>>> import numpy as np
>>> import numpy.linalg as la
>>> np.set_printoptions(precision=1, suppress=True, linewidth=100)
>>> def rd(a):
...     return np.round(a, 1) + 0
... 
>>> E = np.load("block9.npy")
>>> E
array([[4, 1, 8, 4],
       [0, 2, 6, 1],
       [0, 0, 4, 2],
       [0, 0, 0, 9]])
>>> # triangular
>>> rng = np.random.default_rng(294886)
>>> z = rng.permutation(4)
>>> A2 = E[:, z] * rng.choice([-1, 1], 4)
>>> A2
array([[ 4, -4,  8,  1],
       [ 1,  0,  6,  2],
       [ 2,  0,  4,  0],
       [ 9,  0,  0,  0]])
>>> Uu, _, VT = la.svd(E.T @ A2)
>>> z
array([3, 0, 2, 1])
>>> rd(la.lstsq(E, A2)[0])
array([[ 0., -1.,  0.,  0.],
       [ 0.,  0.,  0.,  1.],
       [ 0.,  0.,  1.,  0.],
       [ 1.,  0.,  0.,  0.]])
>>> rd(la.det(2 * A2)), rd(la.det(A2))
(np.float64(-4608.0), np.float64(-288.0))
>>> A2 = la.inv(E)
>>> E @ A2
array([[1., 0., 0., 0.],
       [0., 1., 0., 0.],
       [0., 0., 1., 0.],
       [0., 0., 0., 1.]])
>>> A2 = E / la.norm(E, axis=1, keepdims=True)
>>> G = A2 @ A2.T
>>> rd(G)
array([[1. , 0.9, 0.9, 0.4],
       [0.9, 1. , 0.9, 0.2],
       [0.9, 0.9, 1. , 0.4],
       [0.4, 0.2, 0.4, 1. ]])
>>> rd(la.norm(A2, axis=1))
array([1., 1., 1., 1.])
>>> np.argwhere(np.triu(np.abs(G) > 0.95, 1))
array([], shape=(0, 2), dtype=int64)
>>> arr = np.loadtxt("run14.csv", delimiter=",")
>>> rd(arr)
array([[ 0.9,  0. , -0.2, -0.1,  0.2,  0.2],
       [ 0. ,  1. ,  0.1,  0. , -0.1, -0.1],
       [-0.2,  0.1,  0.6, -0.2,  0.5,  0.5],
       [-0.1,  0. , -0.2,  0.9,  0.2,  0.2],
       [ 0.2, -0.1,  0.5,  0.2,  0.3, -0.7],
       [ 0.2, -0.1,  0.5,  0.2, -0.7,  0.3]])
>>> vals, evecs = la.eigh(arr)
>>> x = np.array([6, -4, 0, -9, 4, -1])
>>> rd(evecs * np.maximum(vals, 0) @ evecs.T)
array([[ 1. ,  0. , -0.1,  0. ,  0.1,  0.1],
       [ 0. ,  1. ,  0. ,  0. ,  0. ,  0. ],
       [-0.1,  0. ,  0.8, -0.1,  0.3,  0.3],
       [ 0. ,  0. , -0.1,  1. ,  0.1,  0.1],
       [ 0.1,  0. ,  0.3,  0.1,  0.6, -0.4],
       [ 0.1,  0. ,  0.3,  0.1, -0.4,  0.6]])
>>> m1 = np.load("test6.npy")
>>> m1
array([[ -3,   3,   8,  -9],
       [ -8,  -1,   7, -16],
       [ -5,  -4,  -1,  -7],
       [  0,   0,   0,   0],
       [ -3,   9,   4,   1],
       [ -5,  -4,  -1,  -7],
       [  0,   0,   0,   0],
       [  1,   8,  -3,   0],
       [ -2,  11,   5,  -9],
       [  0,   0,   0,   0],
       [  1,   8,  -3,   0],
       [  1,   8,  -3,   0],
       [  1,   8,  -3,   0],
       [  1,   8,  -3,   0],
       [  0,   0,   0,   0],
       [ -4,   4,  -4,  -7],
       [ -3,   3,   8,  -9],
       [ -3,   3,   8,  -9],
       [  0,   0,   0,   0],
       [ -3,   3,   8,  -9],
       [ -3,   9,   4,   1],
       [ -3,   3,   8,  -9],
       [ -3,   9,   4,   1],
       [  0,   0,   0,   0],
       [ -3,   3,   8,  -9],
       [  1,   8,  -3,   0],
       [ -4,   4,  -4,  -7],
       [ -3,   9,   4,   1],
       [  0,   0,   0,   0],
       [  0,   0,   0,   0]])
>>> # row 5 repeats row 2
>>> G = np.cov(m1, rowvar=False)
>>> rd(la.eigvalsh(G)[::-1])
array([37.4, 18. ,  7.7,  2. ])
>>> rd(np.polyfit(m1[:, 0], m1[:, 2], 1))
array([-1. , -0.1])
>>> rd(np.corrcoef(m1.T))
array([[ 1. ,  0.3, -0.5,  0.8],
       [ 0.3,  1. ,  0. ,  0.3],
       [-0.5,  0. ,  1. , -0.6],
       [ 0.8,  0.3, -0.6,  1. ]])
>>> rd(np.corrcoef(m1[:, 0], m1[:, 2])[0, 1])
np.float64(-0.5)
>>> np.argwhere(np.triu(np.abs(np.corrcoef(m1.T)) > 0.8, 1))
array([], shape=(0, 2), dtype=int64)
>>> rd(G)
array([[  5.4,   2.6,  -5.2,   8.4],
       [  2.6,  18.3,  -0.4,   6.1],
       [ -5.2,  -0.4,  18.4, -11.7],
       [  8.4,   6.1, -11.7,  23.1]])
>>> np.median(m1, axis=0)
array([-2.5,  3. ,  0. ,  0. ])
>>> vals, evecs = la.eigh(G)
>>> x = np.array([1, -3, -1, 1])
>>> rd(evecs * np.abs(vals) @ evecs.T)
array([[  5.4,   2.6,  -5.2,   8.4],
       [  2.6,  18.3,  -0.4,   6.1],
       [ -5.2,  -0.4,  18.4, -11.7],
       [  8.4,   6.1, -11.7,  23.1]])
>>> rd(x @ G @ x / (x @ x)), rd(vals[0]), rd(vals[-1])
(np.float64(17.3), np.float64(2.0), np.float64(37.4))
>>> rd(evecs * np.maximum(vals, 0) @ evecs.T)
array([[  5.4,   2.6,  -5.2,   8.4],
       [  2.6,  18.3,  -0.4,   6.1],
       [ -5.2,  -0.4,  18.4, -11.7],
       [  8.4,   6.1, -11.7,  23.1]])
>>> rd(la.eigvalsh(G[1:, 1:]))
array([ 7.6, 18. , 34.2])
>>> A2 = np.c_[m1[:, :3] @ np.array([[1, -2, -2], [0, -2, 0], [2, 0, 1]]), np.array([-3, 1, 3, -3, 1, -2, 2, -3, 1, 3, 3, 1, 3, 1, 1, -2, 0, 3, -3, -1, 2, -1, -1, -1, 1, -3, -3, 3, 3, -1])]
>>> A2
array([[ 13,   0,  14,  -3],
       [  6,  18,  23,   1],
       [ -7,  18,   9,   3],
       [  0,   0,   0,  -3],
       [  5, -12,  10,   1],
       [ -7,  18,   9,  -2],
       [  0,   0,   0,   2],
       [ -5, -18,  -5,  -3],
       [  8, -18,   9,   1],
       [  0,   0,   0,   3],
       [ -5, -18,  -5,   3],
       [ -5, -18,  -5,   1],
       [ -5, -18,  -5,   3],
       [ -5, -18,  -5,   1],
       [  0,   0,   0,   1],
       [-12,   0,   4,  -2],
       [ 13,   0,  14,   0],
       [ 13,   0,  14,   3],
       [  0,   0,   0,  -3],
       [ 13,   0,  14,  -1],
       [  5, -12,  10,   2],
       [ 13,   0,  14,  -1],
       [  5, -12,  10,  -1],
       [  0,   0,   0,  -1],
       [ 13,   0,  14,   1],
       [ -5, -18,  -5,  -3],
       [-12,   0,   4,  -3],
       [  5, -12,  10,   3],
       [  0,   0,   0,   3],
       [  0,   0,   0,  -1]])
>>> la.matrix_rank(A2)
np.int64(4)
>>> rd(la.norm(A2 - m1 @ la.lstsq(m1, A2)[0], axis=0))
array([ 0. ,  0. ,  0. , 11.7])
